$ python -q
>>> import numpy as np
>>> import numpy.linalg as la
>>> np.set_printoptions(suppress=True, linewidth=100)
>>> J = np.load("arr.npy")
>>> J
array([[ -3,  -3,  -3,  -3,  -3,  -3,  -3],
       [ -3,  -6,  -6,  -6,  -6,  -6,  -6],
       [ -3,  -6,  -9,  -9,  -9,  -9,  -9],
       [ -3,  -6,  -9, -12, -12, -12, -12],
       [ -3,  -6,  -9, -12, -15, -15, -15],
       [ -3,  -6,  -9, -12, -15, -18, -18],
       [ -3,  -6,  -9, -12, -15, -18, -21]])
>>> np.round(la.eigvalsh(J).min(), 2)
np.float64(-68.64)
>>> [round(float(la.det(J[:i, :i])), 2) + 0 for i in range(1, 8)]
[-3.0, 9.0, -27.0, 81.0, -243.0, 729.0, -2187.0]
>>> rng = np.random.default_rng(888)
>>> labels = rng.permutation(7)
>>> labels
array([5, 2, 4, 1, 3, 0, 6])
>>> M2 = J[labels][:, labels]
>>> np.trace(M2)
np.int64(-84)
>>> M2
array([[-18,  -9, -15,  -6, -12,  -3, -18],
       [ -9,  -9,  -9,  -6,  -9,  -3,  -9],
       [-15,  -9, -15,  -6, -12,  -3, -15],
       [ -6,  -6,  -6,  -6,  -6,  -3,  -6],
       [-12,  -9, -12,  -6, -12,  -3, -12],
       [ -3,  -3,  -3,  -3,  -3,  -3,  -3],
       [-18,  -9, -15,  -6, -12,  -3, -21]])
>>> np.allclose(M2, J)
False
>>> E = np.load("mat.npy")
>>> E.round(2)
array([[-0.22,  0.75, -0.62],
       [-0.57, -0.61, -0.54],
       [-0.79,  0.23,  0.57]])
>>> # keeps lengths
>>> O = E.astype(float).copy()
>>> for j in range(3):
...     O[:, j] -= O[:, :j] @ (O[:, :j].T @ O[:, j])
...     O[:, j] /= la.norm(O[:, j])
... 
>>> np.round(O.T @ E, 2) + 0
array([[1., 0., 0.],
       [0., 1., 0.],
       [0., 0., 1.]])
>>> O.round(2)
array([[-0.22,  0.75, -0.62],
       [-0.57, -0.61, -0.54],
       [-0.79,  0.23,  0.57]])
>>> round(float(np.einsum("ij,ji->", E, E)), 2)
0.61
>>> round(np.einsum("ii->", E), 2)
np.float64(-0.27)
>>> x = np.array([-3, 0, -3])
>>> np.round(E @ x, 2)
array([2.52, 3.35, 0.68])
>>> (E @ x).argmax()
np.int64(1)
>>> np.round(E * x, 2)
array([[ 0.66,  0.  ,  1.86],
       [ 1.71, -0.  ,  1.63],
       [ 2.37,  0.  , -1.7 ]])
>>> np.round(E @ np.eye(3)[0], 2)
array([-0.22, -0.57, -0.79])
>>> np.round((E * x).sum(axis=1), 2)
array([2.52, 3.35, 0.68])
>>> la.norm(E @ x) <= la.norm(E, 2) * la.norm(x) + 1e-9
np.True_
>>> np.sign((E @ x).round(6))
array([1., 1., 1.])
>>> x = np.array([3, 9, -7])
>>> rhs = E @ x
>>> b, lr = np.zeros(3), 1 / la.norm(E, 2) ** 2
>>> for i in range(5):
...     b -= lr * E.T @ (E @ b - rhs)
...     if i % 1 == 0: print(i, round(la.norm(E @ b - rhs), 2))
... 
0 0.0
1 0.0
2 0.0
3 0.0
4 0.0
>>> round(float(la.cond(E)), 2)
1.0
>>> O, evecs = la.qr(E[:, :2])[0], la.qr(E[:, 2:])[0]
>>> s = la.svd(O.T @ evecs, compute_uv=False)
>>> s.round(2) + 0
array([0.])
>>> data = np.load("m.npy")
>>> data
array([[-1.62,  2.  , -1.68,  3.96],
       [-1.08,  4.68, -4.31, -4.17],
       [-3.69,  1.75,  8.44, -0.95]])
>>> np.round(la.norm(data, 2), 2)
np.float64(10.0)
>>> np.round(la.norm(data, axis=1), 2)
array([5.01, 7.68, 9.42])
>>> la.norm(data, axis=1).argmax()
np.int64(2)
>>> round(la.norm(data, "nuc"), 2)
np.float64(21.9)
>>> np.round(la.norm(data[1], 1), 2), round(float(la.norm(data[1], np.inf)), 2)
(np.float64(14.24), 4.68)
>>> np.round(la.norm(data) ** 2 / la.norm(data, 2) ** 2, 2)
np.float64(1.73)
>>> f, r1 = data[1], data[0]
>>> np.round(f @ f, 2)
np.float64(59.03)
>>> p = (f @ r1) / (f @ f) * f
>>> np.round(r1 - p, 2)
array([-1.59,  1.85, -1.55,  4.09])
>>> data.reshape(-1, 2)
array([[-1.62,  2.  ],
       [-1.68,  3.96],
       [-1.08,  4.68],
       [-4.31, -4.17],
       [-3.69,  1.75],
       [ 8.44, -0.95]])
>>> T = data.reshape(3, 2, -1)
>>> np.swapaxes(T, 1, 2)[1]
array([[-1.08, -4.31],
       [ 4.68, -4.17]])
>>> np.einsum("ihd,jhd->hij", T, T).shape
(2, 3, 3)
>>> np.round(T.sum(axis=1), 2)
array([[-3.3 ,  5.96],
       [-5.39,  0.51],
       [ 4.75,  0.8 ]])
>>> T.transpose(1, 0, 2)
array([[[-1.62,  2.  ],
        [-1.08,  4.68],
        [-3.69,  1.75]],

       [[-1.68,  3.96],
        [-4.31, -4.17],
        [ 8.44, -0.95]]])
>>> T.shape
(3, 2, 2)
>>> M2 = np.array([[-3, 4], [4, 3], [-4, -4]])
>>> C = np.array([[9, 4, 6, 7], [8, 5, 7, 1]])
>>> arr = M2 @ C + 0.3 * rng.normal(size=(3, 4))
>>> arr.round(2)
array([[  5.27,   7.95,   9.71, -16.85],
       [ 59.92,  30.49,  45.51,  31.  ],
       [-68.  , -36.49, -52.4 , -31.79]])
>>> np.round(np.diff(arr, axis=0), 2)
array([[  54.65,   22.54,   35.8 ,   47.85],
       [-127.92,  -66.98,  -97.91,  -62.79]])
>>> np.round(arr - arr[0], 2)
array([[  0.  ,   0.  ,   0.  ,   0.  ],
       [ 54.65,  22.54,  35.8 ,  47.85],
       [-73.27, -44.44, -62.11, -14.94]])
>>> la.matrix_rank(arr)
np.int64(3)
>>> np.round(arr.sum(axis=0), 2)
array([ -2.81,   1.95,   2.82, -17.63])
>>> round(la.norm(arr), 2)
np.float64(133.17)
>>> np.unravel_index(np.abs(arr).argmax(), arr.shape)
(np.int64(2), np.int64(0))
>>> np.round(la.svd(arr, compute_uv=False), 2)
array([131.51,  20.96,   0.63])
>>> T = np.stack([data, 2 * data, data[::-1]])
>>> np.round(np.einsum("bij,cij->bc", T, T), 2)
array([[172.98, 345.95,  42.11],
       [345.95, 691.91,  84.21],
       [ 42.11,  84.21, 172.98]])
>>> np.round(T.sum(axis=0), 2)
array([[ -8.55,   7.75,   3.4 ,  10.93],
       [ -4.32,  18.72, -17.24, -16.68],
       [-12.69,   7.25,  23.64,   1.11]])
>>> la.matrix_rank(T)
array([3, 3, 3])
>>> [round(float(x), 2) for x in la.svd(arr, compute_uv=False)[:3]]
[131.51, 20.96, 0.63]
>>> la.cond(arr) > 100
np.True_
>>> np.argsort(-la.norm(arr, axis=0).round(6), kind="stable")[:3]
array([0, 2, 1])
>>> G = arr.T @ arr
>>> np.allclose(G, G.T)
True
>>> la.matrix_rank(G)
np.int64(3)
>>> G.round(2)
array([[8242.4 , 4350.43, 6341.45, 3930.38],
       [4350.43, 2324.59, 3377.05, 1971.26],
       [6341.45, 3377.05, 4911.26, 2912.92],
       [3930.38, 1971.26, 2912.92, 2255.36]])
>>> round(np.trace(G), 2), np.round((arr ** 2).sum(), 2)
(np.float64(17733.6), np.float64(17733.6))
>>> np.round(la.eigvalsh(G)[::-1], 2) + 0
array([17293.99,   439.21,     0.4 ,     0.  ])
>>> (arr @ arr.T).shape
(3, 3)
>>> U, s, vt = la.svd(arr)
>>> s.round(2)
array([131.51,  20.96,   0.63])
>>> M2 = U[:, :2] @ np.diag(s[:2]) @ vt[:2]
>>> np.round(la.norm(arr - M2) / la.norm(arr), 2)
np.float64(0.0)
>>> la.matrix_rank(arr, rtol=0.05)
np.int64(2)
>>> la.matrix_rank(M2)
np.int64(2)
>>> M2.round(2)
array([[  5.26,   8.02,   9.68, -16.84],
       [ 59.84,  30.9 ,  45.3 ,  31.05],
       [-68.07, -36.13, -52.58, -31.74]])
>>> W0 = np.array([[3, -8, 8], [-2, 7, -7], [0, -8, 8], [8, 6, -6], [-7, -4, 4]])
>>> np.round(la.norm(W0, axis=0), 2)
array([11.22, 15.13, 15.13])
>>> np.round(la.norm(W0[1], 1), 2), round(float(la.norm(W0[1], np.inf)), 2)
(np.float64(16.0), 7.0)
>>> np.round(la.norm(W0, axis=1), 2)
array([11.7 , 10.1 , 11.31, 11.66,  9.  ])
>>> round(la.norm(W0, "nuc"), 2)
np.float64(32.44)
>>> np.round(la.norm(W0) ** 2 / la.norm(W0, 2) ** 2, 2)
np.float64(1.25)
>>> round(la.norm(W0, 2), 2)
np.float64(21.6)
>>> M2 = W0 / np.sqrt((W0 ** 2).mean(axis=1, keepdims=True))
>>> la.matrix_rank(W0 - W0.mean(axis=1, keepdims=True))
np.int64(2)
>>> def softmax(z):
...     e = np.exp(z - z.max(axis=-1, keepdims=True))
...     return e / e.sum(axis=-1, keepdims=True)
... 
>>> np.round(softmax(W0[1]), 2) + 0
array([0., 1., 0.])
>>> scores = W0 @ W0.T / np.sqrt(3)
>>> np.round(softmax(scores + np.triu(np.full(scores.shape, -np.inf), 1)), 2) + 0
array([[1. , 0. , 0. , 0. , 0. ],
       [0. , 1. , 0. , 0. , 0. ],
       [0.5, 0. , 0.5, 0. , 0. ],
       [0. , 0. , 0. , 1. , 0. ],
       [0. , 0. , 0. , 0. , 1. ]])
>>> softmax(scores).round(6).argmax(axis=1)
array([0, 1, 0, 3, 4])
>>> np.round(softmax(scores), 2) + 0
array([[0.99, 0.  , 0.01, 0.  , 0.  ],
       [0.  , 1.  , 0.  , 0.  , 0.  ],
       [0.5 , 0.  , 0.5 , 0.  , 0.  ],
       [0.  , 0.  , 0.  , 1.  , 0.  ],
       [0.  , 0.  , 0.  , 0.  , 1.  ]])
